$ python3 -q
>>> import numpy as np
>>> np.set_printoptions(suppress=True, linewidth=160)
>>> mat = np.load("x.npy")
>>> mat.round(2)
array([[ 0.06,  0.15, -0.18],
       [ 0.15,  0.38, -0.46],
       [-0.18, -0.46,  0.55]])
>>> np.linalg.cond(mat) > 100
np.True_
>>> np.argsort(-np.linalg.norm(mat, axis=0).round(6), kind="stable")[:3]
array([2, 1, 0])
>>> P = np.triu(np.array([[-9, -1, 6], [-7, -9, 2], [-1, 3, 7]]), 1) + np.eye(3)
>>> A2 = P @ mat @ np.linalg.inv(P)
>>> round(np.linalg.det(A2), 2)
np.float64(-0.0)
>>> np.round(np.poly(A2), 2) + 0
array([ 1., -1.,  0.,  0.])
>>> np.round(np.trace(A2), 2), np.round(np.trace(mat), 2)
(np.float64(1.0), np.float64(1.0))
>>> F = np.array([[1.0, 2.0, 0.0], [3.0, 2.0, 0.0], [0.0, 0.0, -4.0]])
>>> U, sig, vt = np.linalg.svd(F, full_matrices=False)
>>> sig.round(2)
array([4.13, 4.  , 0.97])
>>> U.shape, sig.shape, vt.shape
((3, 3), (3,), (3, 3))
>>> np.allclose(U * sig @ vt, F)
True
>>> np.round(sig / sig[0], 2)
array([1.  , 0.97, 0.23])
>>> np.poly(F)
array([  1.,   1., -16., -16.])
>>> np.einsum("ij,ji->", F, F)
np.float64(33.0)
>>> round(np.linalg.eigvals(F).sum().real, 2)
np.float64(-1.0)
>>> np.einsum("ii->", F)
np.float64(-1.0)
>>> np.round(np.linalg.eigvals(F), 2)
array([-1.,  4., -4.])
>>> np.kron(np.eye(2, dtype=int), F)
array([[ 1.,  2.,  0.,  0.,  0.,  0.],
       [ 3.,  2.,  0.,  0.,  0.,  0.],
       [ 0.,  0., -4.,  0.,  0., -0.],
       [ 0.,  0.,  0.,  1.,  2.,  0.],
       [ 0.,  0.,  0.,  3.,  2.,  0.],
       [ 0.,  0., -0.,  0.,  0., -4.]])
>>> rng = np.random.default_rng(35333)
>>> A2 = F + rng.integers(-2, 3, (3, 2)) @ rng.integers(-2, 3, (2, 3))
>>> A2
array([[ 1.,  3., -2.],
       [ 0.,  4., -4.],
       [ 0.,  1., -6.]])
>>> np.linalg.matrix_rank(A2 - F, tol=1e-8)
np.int64(2)
>>> gram = A2.T @ A2
>>> np.allclose(gram, gram.T)
True
>>> gram
array([[  1.,   3.,  -2.],
       [  3.,  26., -28.],
       [ -2., -28.,  56.]])
>>> np.round(np.linalg.svd(A2, compute_uv=False) ** 2, 2)
array([72.91,  9.51,  0.58])
>>> (A2 @ A2.T).shape
(3, 3)
>>> np.trace(gram), (A2 ** 2).sum()
(np.float64(83.0), np.float64(83.0))
>>> feats = np.load("test4.npy")
>>> feats.round(2)
array([[-1.43,  0.56,  0.31, -1.25],
       [ 0.  , -1.68, -0.59, -0.9 ],
       [ 1.17,  0.88, -0.77, -1.13],
       [-0.78,  0.29, -1.72,  0.59]])
>>> A2 = feats / np.sqrt((feats ** 2).mean(axis=1, keepdims=True))
>>> A2[3].round(2)
array([-0.78,  0.29, -1.72,  0.59])
>>> O = feats.astype(float).copy()
>>> for j in range(4):
...     O[:, j] -= O[:, :j] @ (O[:, :j].T @ O[:, j])
...     O[:, j] /= np.linalg.norm(O[:, j])
... 
>>> O.round(2)
array([[-0.71,  0.28,  0.15, -0.62],
       [ 0.  , -0.84, -0.3 , -0.45],
       [ 0.58,  0.44, -0.39, -0.56],
       [-0.39,  0.14, -0.86,  0.3 ]])
>>> np.round(O @ O.T, 2) + 0
array([[1., 0., 0., 0.],
       [0., 1., 0., 0.],
       [0., 0., 1., 0.],
       [0., 0., 0., 1.]])
>>> np.round(O.T @ O, 2) + 0
array([[1., 0., 0., 0.],
       [0., 1., 0., 0.],
       [0., 0., 1., 0.],
       [0., 0., 0., 1.]])
>>> np.round(np.linalg.svd(O, compute_uv=False), 2)
array([1., 1., 1., 1.])
>>> lab = rng.permutation(4)
>>> lab
array([1, 3, 0, 2])
>>> A2 = feats[lab][:, lab]
>>> np.allclose(A2, feats)
False
>>> A2.round(2)
array([[-1.68, -0.9 ,  0.  , -0.59],
       [ 0.29,  0.59, -0.78, -1.72],
       [ 0.56, -1.25, -1.43,  0.31],
       [ 0.88, -1.13,  1.17, -0.77]])
>>> np.round(np.diag(A2), 2)
array([-1.68,  0.59, -1.43, -0.77])
>>> A2 = np.array([[2, 2, 1], [4, 1, 0]])
>>> data = A2.T @ A2
>>> data
array([[20,  8,  2],
       [ 8,  5,  2],
       [ 2,  2,  1]])
>>> [round(float(x), 2) for x in np.linalg.svd(data, compute_uv=False)[:3]]
[23.77, 2.23, 0.0]
>>> np.linalg.matrix_rank(data, rtol=0.1)
np.int64(1)
>>> np.argsort(-np.linalg.norm(data, axis=0).round(6), kind="stable")[:3]
array([0, 1, 2])
>>> np.linalg.cond(data) > 100
np.True_
>>> round(np.linalg.norm(data, 2) / np.linalg.norm(data), 2)
np.float64(1.0)
>>> U, sig, vt = np.linalg.svd(data)
>>> np.argmax(sig[:-1] / (sig[1:] + 1e-6)) + 1
np.int64(2)
>>> A2 = U[:, :2] @ np.diag(sig[:2]) @ vt[:2]
>>> round(float(np.linalg.norm(data - A2, 2)), 2), round(float(sig[2]), 2)
(0.0, 0.0)
>>> np.linalg.matrix_rank(data, rtol=0.05)
np.int64(2)
>>> round(np.abs(data - A2).max(), 2)
np.float64(0.0)
>>> r0 = np.array([-4, 1, 4, -8])
>>> A2 = feats + np.outer(r0, np.eye(4)[3])
>>> np.linalg.matrix_rank(A2 - feats)
np.int64(1)
>>> A = np.loadtxt("m.csv", delimiter=",")
>>> A
array([[ 2., -1.],
       [ 0.,  2.]])
>>> [int(np.linalg.matrix_rank(np.linalg.matrix_power(A, p))) for p in range(1, 3)]
[2, 2]
>>> np.round(np.linalg.matrix_power(A - np.diag(np.diag(A)), 2), 2)
array([[0., 0.],
       [0., 0.]])
>>> np.round(np.sort(np.abs(np.linalg.eigvals(mat))), 2) + 0
array([0., 0., 1.])
>>> (mat - mat.T) / 2
array([[0., 0., 0.],
       [0., 0., 0.],
       [0., 0., 0.]])
>>> np.linalg.determinant(mat)
Traceback (most recent call last):
  File "<python-input-72>", line 1, in <module>
    np.linalg.determinant(mat)
    ^^^^^^^^^^^^^^^^^^^^^
AttributeError: module 'numpy.linalg' has no attribute 'determinant'
>>> np.round(np.linalg.det(mat), 2)
np.float64(-0.0)
>>> np.allclose(mat, mat.T)
True
>>> round(float(np.trace(mat)), 2)
1.0
>>> arr = np.loadtxt("data.csv", delimiter=",")
>>> arr.round(2)
array([[ 0.7 , -0.49, -0.1 , -0.49, -0.1 ],
       [-0.49,  0.18, -0.16, -0.82, -0.16],
       [-0.1 , -0.16,  0.97, -0.16, -0.03],
       [-0.49, -0.82, -0.16,  0.18, -0.16],
       [-0.1 , -0.16, -0.03, -0.16,  0.97]])
>>> ev, V = np.linalg.eigh(arr)
>>> vec = np.array([0, 0, -4, 4, 5])
>>> np.round(np.linalg.eigvalsh(arr[1:, 1:]), 2)
array([-0.7,  1. ,  1. ,  1. ])
>>> np.round(V * np.maximum(ev, 0) @ V.T, 2)
array([[ 0.85, -0.25, -0.05, -0.25, -0.05],
       [-0.25,  0.59, -0.08, -0.41, -0.08],
       [-0.05, -0.08,  0.98, -0.08, -0.02],
       [-0.25, -0.41, -0.08,  0.59, -0.08],
       [-0.05, -0.08, -0.02, -0.08,  0.98]])
>>> r0, r1 = arr[3], arr[4]
>>> r0 @ r0
np.float64(1.0)
>>> round(r0 @ r1, 2)
np.float64(0.0)
>>> pr = (r0 @ r1) / (r0 @ r0) * r0
>>> np.round(r1 - pr, 2)
array([-0.1 , -0.16, -0.03, -0.16,  0.97])
>>> pr.round(2) + 0
array([0., 0., 0., 0., 0.])
>>> K = np.load("sample12.npy")
>>> K.round(2)
array([[-2.55,  1.15, -0.61,  2.15],
       [ 1.15, -3.44,  1.22,  0.82],
       [-0.61,  1.22,  0.39,  0.6 ],
       [ 2.15,  0.82,  0.6 , -2.4 ]])
>>> rank = np.linalg.matrix_rank(K)
>>> rank
np.int64(3)
>>> N = np.linalg.svd(K)[2][rank:].T
>>> np.round(N[:, 0] / N[np.abs(N[:, 0]).round(6).argmax(), 0], 2)
array([ 1.  ,  0.3 , -0.66,  0.84])
>>> np.round(N @ N.T, 2)
array([[ 0.45,  0.14, -0.3 ,  0.38],
       [ 0.14,  0.04, -0.09,  0.11],
       [-0.3 , -0.09,  0.19, -0.25],
       [ 0.38,  0.11, -0.25,  0.32]])
>>> [int(np.linalg.matrix_rank(K[:, :j + 1])) for j in range(4)]
[1, 2, 3, 3]
>>> np.linalg.matrix_rank(K.T @ K), np.linalg.matrix_rank(K @ K.T)
(np.int64(3), np.int64(3))
>>> lab = rng.permutation(4)
>>> lab
array([1, 0, 3, 2])
>>> A2 = K[lab][:, lab]
>>> np.round(np.linalg.det(A2), 2), np.round(np.linalg.det(K[lab]), 2)
(np.float64(-0.0), np.float64(-0.0))
>>> np.round(np.sort(np.abs(np.linalg.eigvals(A2))), 2) + 0
array([0., 1., 4., 5.])
>>> np.allclose(A2, K)
False
>>> U, sig, vt = np.linalg.svd(K)
>>> V = vt[:(sig > 1e-8).sum()]
>>> vec = K[3] + 5 * K[0] + rng.integers(2) * np.eye(4)[0]
>>> vec.round(2)
array([-9.6 ,  6.57, -2.46,  8.37])
>>> np.allclose(V.T @ V @ vec, vec)
False
>>> np.round(V.T @ V, 2)
array([[ 0.55, -0.14,  0.3 , -0.38],
       [-0.14,  0.96,  0.09, -0.11],
       [ 0.3 ,  0.09,  0.81,  0.25],
       [-0.38, -0.11,  0.25,  0.68]])
>>> r0, r1 = K[3], K[0]
>>> round(r0 @ r1, 2)
np.float64(-10.09)
>>> round(r0 @ r0, 2)
np.float64(11.45)
>>> pr = (r0 @ r1) / (r0 @ r0) * r0
>>> pr.round(2)
array([-1.9 , -0.73, -0.53,  2.12])
>>> np.linalg.matrix_rank(np.outer(r0, r1))
np.int64(1)
>>> r0 = np.array([0, 0, 2])
>>> m1 = np.array([np.roll(r0, i) for i in range(3)])
>>> m1
array([[0, 0, 2],
       [2, 0, 0],
       [0, 2, 0]])
>>> O = m1.astype(float).copy()
>>> for j in range(3):
...     O[:, j] -= O[:, :j] @ (O[:, :j].T @ O[:, j])
...     O[:, j] /= np.linalg.norm(O[:, j])
... 
>>> O.T @ m1
array([[2., 0., 0.],
       [0., 2., 0.],
       [0., 0., 2.]])
>>> A2 = np.array([[-1, -2], [0, 1]])
>>> Z = np.kron(A2, m1)
>>> np.linalg.matrix_rank(Z)
np.int64(6)
>>> round(np.linalg.norm(Z, 2), 2), round(float(np.linalg.norm(A2, 2) * np.linalg.norm(m1, 2)), 2)
(np.float64(4.83), 4.83)
>>> vec = np.array([0, 0, 3, 0, 1])
>>> [p for p in range(1, 25) if np.allclose(np.linalg.matrix_power(arr, p), np.eye(5))]
[2, 4, 6, 8, 10, 12, 14, 16, 18, 20, 22, 24]
>>> np.round(np.abs(np.linalg.eigvals(arr)), 2)
array([1., 1., 1., 1., 1.])
>>> m1[:, 1] @ m1[:, 0]
np.int64(0)
>>> np.round(np.linalg.norm(m1, axis=0), 2)
array([2., 2., 2.])
